>>> import numpy as np
>>> np.set_printoptions(suppress=True, linewidth=100)
>>> tidy = lambda a: np.round(a, 2) + 0
>>> feats = np.loadtxt("block0.csv", delimiter=",")
>>> feats
array([[ -1.41,   2.41,   0.1 ],
       [  1.89,  -6.82,   4.78],
       [ -6.04,  -2.01,   6.16],
       [  8.32,   3.1 ,  -0.86],
       [  1.45,  -0.64,  -6.06],
       [ -4.47,   5.53,  -0.7 ],
       [  2.63,   5.57,  -4.45],
       [  2.28,  -4.51,   3.6 ],
       [  1.63,  -3.52,  -6.75],
       [  6.25,   9.15,   7.56],
       [  1.13,   1.18,   1.42],
       [  2.21,  -1.12,  -2.74],
       [  3.22,   1.59,  -0.49],
       [  5.03,  -0.3 ,  -2.53],
       [  3.9 ,   0.06,   8.62],
       [  3.52,  -3.93,   3.36],
       [  0.43,   6.43,  -2.71],
       [ -0.45,   1.31,  -9.1 ],
       [  0.28, -11.19,  -1.12],
       [  4.88,  -0.48,  10.41],
       [ -0.36,  -1.52,  -2.03],
       [ -3.11,   1.9 ,  -6.6 ],
       [-11.75,   5.43,   0.13],
       [  4.55,  -0.33,  -0.27],
       [  0.42,  -2.76,   0.68],
       [  2.53,  -8.18,   7.23],
       [  2.94,  -8.23,  -1.51],
       [  0.68,  -5.56,   0.88],
       [ -4.53,  -1.6 ,   2.03]])
>>> Xc = feats - feats.mean(axis=0)
>>> evecs = np.linalg.svd(Xc)[2][:1]
>>> M2 = Xc - Xc @ evecs.T @ evecs
>>> np.linalg.norm(M2, axis=1).round(6).argmax()
np.int64(9)
>>> Q, r_ = np.linalg.qr(feats)
>>> Q.shape, r_.shape
((29, 3), (3, 3))
>>> tidy(np.abs(np.diag(r_)))
array([22.04, 25.16, 24.81])
>>> tidy(np.trace(Q @ Q.T))
np.float64(3.0)
>>> tidy(Q @ r_)
array([[ -1.41,   2.41,   0.1 ],
       [  1.89,  -6.82,   4.78],
       [ -6.04,  -2.01,   6.16],
       [  8.32,   3.1 ,  -0.86],
       [  1.45,  -0.64,  -6.06],
       [ -4.47,   5.53,  -0.7 ],
       [  2.63,   5.57,  -4.45],
       [  2.28,  -4.51,   3.6 ],
       [  1.63,  -3.52,  -6.75],
       [  6.25,   9.15,   7.56],
       [  1.13,   1.18,   1.42],
       [  2.21,  -1.12,  -2.74],
       [  3.22,   1.59,  -0.49],
       [  5.03,  -0.3 ,  -2.53],
       [  3.9 ,   0.06,   8.62],
       [  3.52,  -3.93,   3.36],
       [  0.43,   6.43,  -2.71],
       [ -0.45,   1.31,  -9.1 ],
       [  0.28, -11.19,  -1.12],
       [  4.88,  -0.48,  10.41],
       [ -0.36,  -1.52,  -2.03],
       [ -3.11,   1.9 ,  -6.6 ],
       [-11.75,   5.43,   0.13],
       [  4.55,  -0.33,  -0.27],
       [  0.42,  -2.76,   0.68],
       [  2.53,  -8.18,   7.23],
       [  2.94,  -8.23,  -1.51],
       [  0.68,  -5.56,   0.88],
       [ -4.53,  -1.6 ,   2.03]])
